In [1]: import numpy as np

In [2]: from numpy import linalg as LA

In [3]: np.set_printoptions(suppress=True, linewidth=120)

In [4]: def rd(a):
   ...:     return np.round(a, 1) + 0
   ...: 

In [5]: W0 = np.load("out17.npy")

In [6]: W0
Out[6]: 
array([[  7,  21, -21,   7, -14, -21, -14],
       [  1,   3,  -3,   1,  -2,  -3,  -2],
       [ -9, -27,  27,  -9,  18,  27,  18]])

In [7]: r0, v = W0[0], W0[1]

In [8]: r0 @ r0
Out[8]: np.int64(1813)

In [9]: r0 @ v
Out[9]: np.int64(259)

In [10]: p = (r0 @ v) / (r0 @ r0) * r0

In [11]: v - p
Out[11]: array([0., 0., 0., 0., 0., 0., 0.])

In [12]: rd(LA.norm(r0 + v) ** 2 + LA.norm(r0 - v) ** 2)
Out[12]: np.float64(3700.0)

In [13]: p
Out[13]: array([ 1.,  3., -3.,  1., -2., -3., -2.])

In [14]: np.outer(r0, v)
Out[14]: 
array([[  7,  21, -21,   7, -14, -21, -14],
       [ 21,  63, -63,  21, -42, -63, -42],
       [-21, -63,  63, -21,  42,  63,  42],
       [  7,  21, -21,   7, -14, -21, -14],
       [-14, -42,  42, -14,  28,  42,  28],
       [-21, -63,  63, -21,  42,  63,  42],
       [-14, -42,  42, -14,  28,  42,  28]])

In [15]: (v - p) @ r0
Out[15]: np.float64(0.0)

In [16]: U, sv, vt = LA.svd(W0)

In [17]: print(rd(sv))
[69.6  0.   0. ]

In [18]: other = U[:, :1] @ np.diag(sv[:1]) @ vt[:1]

In [19]: LA.matrix_rank(other)
Out[19]: np.int64(1)

In [20]: rd(LA.norm(W0 - other, 2)), rd(sv[1])
Out[20]: (np.float64(0.0), np.float64(0.0))

In [21]: def softmax(z):
    ...:     e = np.exp(z - z.max(axis=-1, keepdims=True))
    ...:     return e / e.sum(axis=-1, keepdims=True)
    ...: 

In [22]: rd(softmax(W0[0]))
Out[22]: array([0., 1., 0., 0., 0., 0., 0.])

In [23]: scores = W0 @ W0.T / np.sqrt(7)

In [24]: rd(softmax(scores))
Out[24]: 
array([[1., 0., 0.],
       [1., 0., 0.],
       [0., 0., 1.]])

In [25]: W = np.array([[0, 1], [-2, 1], [-2, -2], [-1, -1], [1, -2], [0, 0], [1, -1]])

In [26]: c = np.array([2, 1])

In [27]: act = np.maximum(W0 @ W + c, 0)

In [28]: print((act > 0).astype(int))
[[0 1]
 [0 1]
 [1 0]]

In [29]: act
Out[29]: 
array([[  0, 106],
       [  0,  16],
       [ 47,   0]])

In [30]: Z = np.array([[-6, -3, -5], [-5, 0, -4]])

In [31]: W @ Z
Out[31]: 
array([[-5,  0, -4],
       [ 7,  6,  6],
       [22,  6, 18],
       [11,  3,  9],
       [ 4, -3,  3],
       [ 0,  0,  0],
       [-1, -3, -1]])

In [32]: (act @ Z).round(6).argmax(axis=1)
Out[32]: array([1, 1, 1])

In [33]: act @ Z
Out[33]: 
array([[-530,    0, -424],
       [ -80,    0,  -64],
       [-282, -141, -235]])

In [34]: M = np.load("block4.npy")

In [35]: M
Out[35]: 
array([[-1, -1,  0, -3,  1,  1,  3],
       [ 3, -1, -1,  0, -3,  1,  1],
       [ 1,  3, -1, -1,  0, -3,  1],
       [ 1,  1,  3, -1, -1,  0, -3],
       [-3,  1,  1,  3, -1, -1,  0],
       [ 0, -3,  1,  1,  3, -1, -1],
       [-1,  0, -3,  1,  1,  3, -1]])

In [36]: (M @ M)[0]
Out[36]: array([-11,  -3, -15,  13,  10,   5,   1])

In [37]: print(rd(np.fft.fft(M[0])))
[ 0. +0.j   1.8+5.8j -3.6+0.3j -1.7+4.9j -1.7-4.9j -3.6-0.3j  1.8-5.8j]

In [38]: LA.cond(M) > 100
Out[38]: np.True_

In [39]: print(LA.matrix_rank(M, rtol=0.1))
6

In [40]: rng = np.random.default_rng(5799)

In [41]: idx = rng.permutation(7)

In [42]: idx
Out[42]: array([4, 6, 1, 2, 3, 0, 5])

In [43]: other = M[idx][:, idx]

In [44]: np.allclose(other, M)
Out[44]: False

In [45]: rd(np.sort(np.abs(LA.eigvals(other))))
Out[45]: array([0. , 3.6, 3.6, 5.2, 5.2, 6.1, 6.1])

In [46]: np.trace(other)
Out[46]: np.int64(-7)

In [47]: J = np.load("layer16.npy")

In [48]: J
Out[48]: 
array([[6., 1., 1., 1., 1., 1.],
       [1., 6., 1., 1., 1., 1.],
       [1., 1., 6., 1., 1., 1.],
       [1., 1., 1., 6., 1., 1.],
       [1., 1., 1., 1., 6., 1.],
       [1., 1., 1., 1., 1., 6.]])

In [49]: J @ (-1.0) ** np.arange(6)
Out[49]: array([ 5., -5.,  5., -5.,  5., -5.])

In [50]: np.sort(np.abs(np.fft.fft(J[0]))), rd(np.sort(LA.svd(J, compute_uv=False)))
Out[50]: (array([ 5.,  5.,  5.,  5.,  5., 11.]), array([ 5.,  5.,  5.,  5.,  5., 11.]))

In [51]: r0 = np.array([-1, 2, -3])

In [52]: F = np.outer(rng.normal(size=21), r0) + 0.1 * rng.normal(size=(21, 3))

In [53]: rd(F)
Out[53]: 
array([[-0.7,  1.1, -2. ],
       [ 0.4, -0.5,  1. ],
       [ 0.1, -0.1,  0.3],
       [ 1.1, -2. ,  3. ],
       [ 0.9, -1.8,  2.6],
       [ 2.8, -5.7,  8.6],
       [ 0.2, -0.6,  0.9],
       [ 0.3, -0.5,  0.6],
       [ 1.7, -3.6,  5.2],
       [ 0.1, -0.4,  0.5],
       [ 0. , -0.3,  0.5],
       [ 1. , -1.8,  3. ],
       [-0.7,  1.5, -1.9],
       [-0.8,  1.5, -2.6],
       [ 0.4, -0.9,  1.3],
       [-1.2,  2.3, -3.4],
       [-1. ,  2.4, -3.2],
       [-1. ,  1.8, -2.9],
       [ 0.2, -0.2,  0.7],
       [ 0.9, -2.3,  3.5],
       [ 1. , -1.9,  3. ]])

In [54]: x = np.array([1, -7, 0])

In [55]: target = F @ x

In [56]: rd(LA.pinv(F) @ F)
Out[56]: 
array([[1., 0., 0.],
       [0., 1., 0.],
       [0., 0., 1.]])

In [57]: print(rd(LA.solve(F.T @ F, F.T @ target)))
[ 1. -7.  0.]

In [58]: target = target + 0.1 * rng.normal(size=21)

In [59]: rd(target)
Out[59]: 
array([ -8.4,   4. ,   0.7,  15.3,  13.3,  43.1,   4.6,   3.6,  27.2,   2.7,   2.5,  13.6, -10.8, -11.4,   6.6, -17.4,
       -18.1, -13.9,   1.3,  16.6,  13.9])

In [60]: c, *_ = LA.lstsq(F, target)

In [61]: print(rd(LA.norm(target - F @ c)))
0.4

In [62]: c.round()
Out[62]: array([ 1., -7., -0.])

In [63]: [round(float(LA.norm(LA.solve(F.T @ F + lam * np.eye(3), F.T @ target))), 2) for lam in (0, 1, 10, 100)]
Out[63]: [7.14, 4.21, 3.89, 3.02]

In [64]: rd(F.T @ (target - F @ c))
Out[64]: array([0., 0., 0.])

In [65]: rd(c)
Out[65]: array([ 1.3, -7. , -0.1])

In [66]: X = np.loadtxt("m.csv", delimiter=",")

In [67]: rd(X)
Out[67]: 
array([[ 1. ,  0. ,  0. ,  0. ,  0. ,  0. ],
       [ 0. ,  1. ,  0. ,  0. ,  0. ,  0. ],
       [ 0. ,  0. , -0.7,  0. ,  0. , -0.7],
       [ 0. ,  0. ,  0. ,  1. ,  0. ,  0. ],
       [ 0. ,  0. ,  0. ,  0. ,  1. ,  0. ],
       [ 0. ,  0. ,  0.7,  0. ,  0. , -0.7]])

In [68]: rd(np.sort(LA.eigvals(X).real))
Out[68]: array([-0.7, -0.7,  1. ,  1. ,  1. ,  1. ])

In [69]: np.flatnonzero(LA.matrix_power((X != 0) + (X.T != 0) + np.eye(6), 6)[1])
Out[69]: array([1])

In [70]: rd(LA.norm(X, axis=0))
Out[70]: array([1., 1., 1., 1., 1., 1.])

In [71]: rd(LA.pinv(X))
Out[71]: 
array([[ 1. ,  0. ,  0. ,  0. ,  0. ,  0. ],
       [ 0. ,  1. ,  0. ,  0. ,  0. ,  0. ],
       [ 0. ,  0. , -0.7,  0. ,  0. ,  0.7],
       [ 0. ,  0. ,  0. ,  1. ,  0. ,  0. ],
       [ 0. ,  0. ,  0. ,  0. ,  1. ,  0. ],
       [ 0. ,  0. , -0.7,  0. ,  0. , -0.7]])

In [72]: rd(X.T @ X)
Out[72]: 
array([[1., 0., 0., 0., 0., 0.],
       [0., 1., 0., 0., 0., 0.],
       [0., 0., 1., 0., 0., 0.],
       [0., 0., 0., 1., 0., 0.],
       [0., 0., 0., 0., 1., 0.],
       [0., 0., 0., 0., 0., 1.]])

In [73]: rd(X @ X.T)
Out[73]: 
array([[1., 0., 0., 0., 0., 0.],
       [0., 1., 0., 0., 0., 0.],
       [0., 0., 1., 0., 0., 0.],
       [0., 0., 0., 1., 0., 0.],
       [0., 0., 0., 0., 1., 0.],
       [0., 0., 0., 0., 0., 1.]])

In [74]: r0 = np.array([2, -3, 3, 3, 3, -2])

In [75]: other = X + np.outer(r0, np.eye(6)[2])

In [76]: rd(other)
Out[76]: 
array([[ 1. ,  0. ,  2. ,  0. ,  0. ,  0. ],
       [ 0. ,  1. , -3. ,  0. ,  0. ,  0. ],
       [ 0. ,  0. ,  2.3,  0. ,  0. , -0.7],
       [ 0. ,  0. ,  3. ,  1. ,  0. ,  0. ],
       [ 0. ,  0. ,  3. ,  0. ,  1. ,  0. ],
       [ 0. ,  0. , -1.3,  0. ,  0. , -0.7]])

In [77]: rd(LA.det(other) / LA.det(X)), rd(1 + LA.solve(X, r0)[2])
Out[77]: (np.float64(-2.5), np.float64(-2.5))

In [78]: LA.matrix_rank(other - X)
Out[78]: np.int64(1)

In [79]: np.allclose(other @ other.T, other.T @ other)
Out[79]: False

In [80]: rd((other + other.T) / 2)
Out[80]: 
array([[ 1. ,  0. ,  1. ,  0. ,  0. ,  0. ],
       [ 0. ,  1. , -1.5,  0. ,  0. ,  0. ],
       [ 1. , -1.5,  2.3,  1.5,  1.5, -1. ],
       [ 0. ,  0. ,  1.5,  1. ,  0. ,  0. ],
       [ 0. ,  0. ,  1.5,  0. ,  1. ,  0. ],
       [ 0. ,  0. , -1. ,  0. ,  0. , -0.7]])

In [81]: E = np.load("data.npy")

In [82]: E
Out[82]: 
array([[ 0,  1, -1,  1,  0],
       [-1,  0,  0,  1,  1],
       [ 1,  0,  0,  1, -2],
       [-1, -1, -1,  0,  1],
       [ 0, -1,  2, -1,  0]])

In [83]: U, sv, vt = LA.svd(E)

In [84]: np.argmax(sv[:-1] / (sv[1:] + 1e-6)) + 1
Out[84]: np.int64(4)

In [85]: other = U[:, :4] @ np.diag(sv[:4]) @ vt[:4]

In [86]: rd(LA.norm(E - other) / LA.norm(E))
Out[86]: np.float64(0.0)

In [87]: LA.matrix_rank(other)
Out[87]: np.int64(4)

In [88]: print(rd(other))
[[ 0.  1. -1.  1.  0.]
 [-1.  0.  0.  1.  1.]
 [ 1.  0.  0.  1. -2.]
 [-1. -1. -1.  0.  1.]
 [ 0. -1.  2. -1.  0.]]

In [89]: print(rd(LA.norm(E - other, 2)), rd(sv[4]))
0.0 0.0

In [90]: rd(np.abs(E - other).max())
Out[90]: np.float64(0.0)
